% ipython --no-banner

In [1]: import numpy as np

In [2]: from numpy import linalg as LA

In [3]: np.set_printoptions(precision=3, suppress=True, linewidth=160, sign=" ")

In [4]: def rd(a):
   ...:     return np.round(a, 3) + 0
   ...: 

In [5]: data = np.load("a.npy")

In [6]: data
Out[6]: 
array([[ 0, -1,  2,  1,  1,  0, -1],
       [ 0,  0, -3,  1,  1,  1,  2],
       [ 0,  0,  0,  3,  1,  3,  0],
       [ 0,  0,  0,  0,  0,  3,  1],
       [ 0,  0,  0,  0,  0, -1, -3],
       [ 0,  0,  0,  0,  0,  0,  3],
       [ 0,  0,  0,  0,  0,  0,  0]])

In [7]: U, sigma, VT = LA.svd(data)

In [8]: rd(sigma)
Out[8]: array([ 6.017,  4.563,  3.034,  2.209,  0.939,  0.   ,  0.   ])

In [9]: M2 = U[:, :5] @ np.diag(sigma[:5]) @ VT[:5]

In [10]: LA.matrix_rank(data, rtol=0.05)
Out[10]: np.int64(5)

In [11]: rd(M2)
Out[11]: 
array([[ 0., -1.,  2.,  1.,  1.,  0., -1.],
       [ 0.,  0., -3.,  1.,  1.,  1.,  2.],
       [ 0.,  0.,  0.,  3.,  1.,  3.,  0.],
       [ 0.,  0.,  0.,  0.,  0.,  3.,  1.],
       [ 0.,  0.,  0.,  0.,  0., -1., -3.],
       [ 0.,  0.,  0.,  0.,  0.,  0.,  3.],
       [ 0.,  0.,  0.,  0.,  0.,  0.,  0.]])

In [12]: J = np.load("out14.npy")

In [13]: J
Out[13]: 
array([[ 0,  5,  0, -2,  0],
       [ 2,  7,  2,  0,  2],
       [ 2,  7,  2,  0,  2],
       [ 0,  5,  0, -2,  0],
       [-2,  3, -2, -4, -2],
       [ 0,  5,  0, -2,  0],
       [-3,  2, -3, -5, -3],
       [ 0,  5,  0, -2,  0],
       [-3,  2, -3, -5, -3]])

In [14]: U, sigma, VT = LA.svd(J)

In [15]: V = VT[:(sigma > 1e-8).sum()]

In [16]: rng = np.random.default_rng(350)

In [17]: vec = J[4] + -3 * J[7] + rng.integers(2) * np.eye(5)[2]

In [18]: vec
Out[18]: array([ -2., -12.,  -2.,   2.,  -2.])

In [19]: LA.matrix_rank(np.vstack([J, vec]))
Out[19]: np.int64(2)

In [20]: rd(np.diag(V.T @ V))
Out[20]: array([ 0.213,  0.912,  0.213,  0.449,  0.213])

In [21]: W0 = np.load("dump.npy")

In [22]: W0
Out[22]: 
array([[ 0,  2,  1, -2,  3, -2, -3],
       [-2,  0,  1, -1,  0,  2,  2],
       [-1, -1,  0,  1,  3,  1, -3],
       [ 2,  1, -1,  0, -1, -1,  0],
       [-3,  0, -3,  1,  0, -3, -2],
       [ 2, -2, -1,  1,  3,  0,  2],
       [ 3, -2,  3,  0,  2, -2,  0]])

In [23]: U, sigma, VT = LA.svd(W0)

In [24]: np.argmax(sigma[:-1] / (sigma[1:] + 1e-6)) + 1
Out[24]: np.int64(6)

In [25]: M2 = U[:, :6] @ np.diag(sigma[:6]) @ VT[:6]

In [26]: rd(np.abs(W0 - M2).max())
Out[26]: np.float64(0.0)

In [27]: rd(M2)
Out[27]: 
array([[ 0.,  2.,  1., -2.,  3., -2., -3.],
       [-2.,  0.,  1., -1.,  0.,  2.,  2.],
       [-1., -1.,  0.,  1.,  3.,  1., -3.],
       [ 2.,  1., -1.,  0., -1., -1.,  0.],
       [-3.,  0., -3.,  1.,  0., -3., -2.],
       [ 2., -2., -1.,  1.,  3.,  0.,  2.],
       [ 3., -2.,  3.,  0.,  2., -2.,  0.]])

In [28]: U, sigma, VT = LA.svd(W0)

In [29]: V = VT[:(sigma > 1e-8).sum()]

In [30]: vec = W0[2] + -2 * W0[4] + rng.integers(2) * np.eye(7)[3]

In [31]: vec
Out[31]: array([ 5., -1.,  6.,  0.,  3.,  7.,  1.])

In [32]: np.allclose(V.T @ V @ vec, vec)
Out[32]: False

In [33]: rd(LA.norm(vec - V.T @ V @ vec))
Out[33]: np.float64(0.719)

In [34]: rd(np.diag(V.T @ V))
Out[34]: array([ 0.99 ,  0.694,  0.911,  0.483,  0.976,  0.99 ,  0.956])

In [35]: np.count_nonzero(W0)
Out[35]: np.int64(38)

In [36]: rd(LA.norm(W0))
Out[36]: np.float64(12.649)

In [37]: rd(LA.svd(W0, compute_uv=False))
Out[37]: array([ 7.06 ,  7.06 ,  4.799,  4.799,  2.668,  2.668,  0.   ])

In [38]: np.abs(W0).max()
Out[38]: np.int64(3)

In [39]: LA.matrix_rank(W0)
Out[39]: np.int64(6)

In [40]: X = np.load("w.npy")

In [41]: X
Out[41]: 
array([[ 1,  0,  0,  0],
       [ 1,  0,  0,  0],
       [ 0,  0,  2,  0],
       [ 0,  0,  0,  0]])

In [42]: U, sigma, VT = LA.svd(X)

In [43]: rd(sigma)
Out[43]: array([ 2.   ,  1.414,  0.   ,  0.   ])

In [44]: M2 = U[:, :2] @ np.diag(sigma[:2]) @ VT[:2]

In [45]: rd(M2)
Out[45]: 
array([[ 1.,  0.,  0.,  0.],
       [ 1.,  0.,  0.,  0.],
       [ 0.,  0.,  2.,  0.],
       [ 0.,  0.,  0.,  0.]])

In [46]: rd(LA.norm(X - M2) / LA.norm(X))
Out[46]: np.float64(0.0)

In [47]: LA.matrix_rank(X, rtol=0.05)
Out[47]: np.int64(2)

In [48]: rd(np.abs(X - M2).max())
Out[48]: np.float64(0.0)

In [49]: K = np.loadtxt("test7.csv", delimiter=",")

In [50]: K
Out[50]: 
array([[-1., -8.,  6.],
       [-3.,  9., -6.],
       [-5.,  8.,  3.]])

In [51]: idx = rng.permutation(3)

In [52]: M2 = K[:, idx] * rng.choice([-1, 1], 3)

In [53]: M2
Out[53]: 
array([[-1., -8., -6.],
       [-3.,  9.,  6.],
       [-5.,  8., -3.]])

In [54]: U, _, VT = LA.svd(K.T @ M2)

In [55]: idx
Out[55]: array([ 0,  1,  2])

In [56]: M2 = np.array([[1, -2], [3, -3], [3, -2]])

In [57]: K @ M2
Out[57]: 
array([[ -7.,  14.],
       [  6.,  -9.],
       [ 28., -20.]])

In [58]: np.einsum("ij->j", K)
Out[58]: array([-9.,  9.,  3.])

In [59]: np.einsum("ik,kj->ij", K, M2)
Out[59]: 
array([[ -7.,  14.],
       [  6.,  -9.],
       [ 28., -20.]])

In [60]: np.einsum("ik,kj->ji", K, M2)
Out[60]: 
array([[ -7.,   6.,  28.],
       [ 14.,  -9., -20.]])

In [61]: gram = K.T @ K

In [62]: np.diag(gram)
Out[62]: array([  35.,  209.,   81.])

In [63]: np.trace(gram), (K ** 2).sum()
Out[63]: (np.float64(325.0), np.float64(325.0))

In [64]: rd(LA.svd(K, compute_uv=False) ** 2)
Out[64]: array([ 258.234,   62.548,    4.217])

In [65]: idx = rng.permutation(3)

In [66]: idx
Out[66]: array([ 0,  1,  2])

In [67]: M2 = K[idx][:, idx]

In [68]: M2
Out[68]: 
array([[-1., -8.,  6.],
       [-3.,  9., -6.],
       [-5.,  8.,  3.]])

In [69]: np.diag(M2)
Out[69]: array([-1.,  9.,  3.])

In [70]: np.allclose(M2, K)
Out[70]: True

In [71]: rd(LA.det(M2)), rd(LA.det(K[idx]))
Out[71]: (np.float64(-261.0), np.float64(-261.0))

In [72]: A = np.load("case7.npy")

In [73]: A
Out[73]: 
array([[ 8.,  2., -4., -2.,  0.,  0.,  0.,  4., -4.],
       [ 2.,  5., -2., -1.,  0.,  0.,  0.,  2., -2.],
       [-4., -2.,  8.,  2.,  0.,  0.,  0., -4.,  4.],
       [-2., -1.,  2.,  5.,  0.,  0.,  0., -2.,  2.],
       [ 0.,  0.,  0.,  0.,  4.,  0.,  0.,  0.,  0.],
       [ 0.,  0.,  0.,  0.,  0.,  4.,  0.,  0.,  0.],
       [ 0.,  0.,  0.,  0.,  0.,  0.,  4.,  0.,  0.],
       [ 4.,  2., -4., -2.,  0.,  0.,  0.,  8., -4.],
       [-4., -2.,  4.,  2.,  0.,  0.,  0., -4.,  8.]])

In [74]: th = np.radians(72)

In [75]: R = np.eye(9)

In [76]: R[7, 7] = R[6, 6] = np.cos(th)

In [77]: R[7, 6], R[6, 7] = -np.sin(th), np.sin(th)

In [78]: rd(R)
Out[78]: 
array([[ 1.   ,  0.   ,  0.   ,  0.   ,  0.   ,  0.   ,  0.   ,  0.   ,  0.   ],
       [ 0.   ,  1.   ,  0.   ,  0.   ,  0.   ,  0.   ,  0.   ,  0.   ,  0.   ],
       [ 0.   ,  0.   ,  1.   ,  0.   ,  0.   ,  0.   ,  0.   ,  0.   ,  0.   ],
       [ 0.   ,  0.   ,  0.   ,  1.   ,  0.   ,  0.   ,  0.   ,  0.   ,  0.   ],
       [ 0.   ,  0.   ,  0.   ,  0.   ,  1.   ,  0.   ,  0.   ,  0.   ,  0.   ],
       [ 0.   ,  0.   ,  0.   ,  0.   ,  0.   ,  1.   ,  0.   ,  0.   ,  0.   ],
       [ 0.   ,  0.   ,  0.   ,  0.   ,  0.   ,  0.   ,  0.309,  0.951,  0.   ],
       [ 0.   ,  0.   ,  0.   ,  0.   ,  0.   ,  0.   , -0.951,  0.309,  0.   ],
       [ 0.   ,  0.   ,  0.   ,  0.   ,  0.   ,  0.   ,  0.   ,  0.   ,  1.   ]])

In [79]: M2 = A @ R.T

In [80]: rd(LA.svd(A, compute_uv=False)), rd(LA.svd(M2, compute_uv=False))
Out[80]: 
(array([ 22.,   4.,   4.,   4.,   4.,   4.,   4.,   4.,   4.]),
 array([ 22.,   4.,   4.,   4.,   4.,   4.,   4.,   4.,   4.]))

In [81]: rd(LA.det(R)), rd(np.trace(R))
Out[81]: (np.float64(1.0), np.float64(7.618))

In [82]: rd(M2)
Out[82]: 
array([[ 8.   ,  2.   , -4.   , -2.   ,  0.   ,  0.   ,  3.804,  1.236, -4.   ],
       [ 2.   ,  5.   , -2.   , -1.   ,  0.   ,  0.   ,  1.902,  0.618, -2.   ],
       [-4.   , -2.   ,  8.   ,  2.   ,  0.   ,  0.   , -3.804, -1.236,  4.   ],
       [-2.   , -1.   ,  2.   ,  5.   ,  0.   ,  0.   , -1.902, -0.618,  2.   ],
       [ 0.   ,  0.   ,  0.   ,  0.   ,  4.   ,  0.   ,  0.   ,  0.   ,  0.   ],
       [ 0.   ,  0.   ,  0.   ,  0.   ,  0.   ,  4.   ,  0.   ,  0.   ,  0.   ],
       [ 0.   ,  0.   ,  0.   ,  0.   ,  0.   ,  0.   ,  1.236, -3.804,  0.   ],
       [ 4.   ,  2.   , -4.   , -2.   ,  0.   ,  0.   ,  7.608,  2.472, -4.   ],
       [-4.   , -2.   ,  4.   ,  2.   ,  0.   ,  0.   , -3.804, -1.236,  8.   ]])

In [83]: rd(np.abs(M2 - A).max(axis=0))
Out[83]: array([ 0.   ,  0.   ,  0.   ,  0.   ,  0.   ,  0.   ,  7.608,  5.528,  0.   ])

In [84]: np.allclose(A @ A.T, M2 @ M2.T)
Out[84]: True
